$ ipython --no-banner

In [1]: import numpy as np

In [2]: np.set_printoptions(precision=2, suppress=True, linewidth=160, floatmode="fixed")

In [3]: A = np.array([[-1, -8, -5, 1], [0, -6, 6, -2], [0, 0, 3, 0], [0, 0, 0, -5]])

In [4]: A
Out[4]: 
array([[-1, -8, -5,  1],
       [ 0, -6,  6, -2],
       [ 0,  0,  3,  0],
       [ 0,  0,  0, -5]])

In [5]: left, s, VT = np.linalg.svd(A)

In [6]: np.argmax(s[:-1] / (s[1:] + 1e-6)) + 1
Out[6]: np.int64(3)

In [7]: Y = left[:, :3] @ np.diag(s[:3]) @ VT[:3]

In [8]: round(np.linalg.norm(A - Y, 2), 2), round(float(s[3]), 2)
Out[8]: (np.float64(0.21), 0.21)

In [9]: np.linalg.matrix_rank(A, rtol=0.05)
Out[9]: np.int64(3)

In [10]: np.round(np.abs(A - Y).max(), 2)
Out[10]: np.float64(0.19)

In [11]: Y.round(2) + 0
Out[11]: 
array([[-0.96, -8.00, -5.00,  1.00],
       [-0.06, -6.00,  6.00, -2.00],
       [ 0.19, -0.02,  2.99,  0.00],
       [ 0.03,  0.00,  0.00, -5.00]])

In [12]: np.linalg.matrix_rank(Y)
Out[12]: np.int64(3)

In [13]: np.allclose(A @ A.T, A.T @ A)
Out[13]: False

In [14]: A @ A
Out[14]: 
array([[  1,  56, -58,  10],
       [  0,  36, -18,  22],
       [  0,   0,   9,   0],
       [  0,   0,   0,  25]])

In [15]: np.round(np.abs(np.linalg.eigvals(A)).max(), 2)
Out[15]: np.float64(6.0)

In [16]: np.trace(A)
Out[16]: np.int64(-9)

In [17]: np.linalg.matrix_power(A, 2)
Out[17]: 
array([[  1,  56, -58,  10],
       [  0,  36, -18,  22],
       [  0,   0,   9,   0],
       [  0,   0,   0,  25]])

In [18]: (A + A.T) / 2
Out[18]: 
array([[-1.00, -4.00, -2.50,  0.50],
       [-4.00, -6.00,  3.00, -1.00],
       [-2.50,  3.00,  3.00,  0.00],
       [ 0.50, -1.00,  0.00, -5.00]])
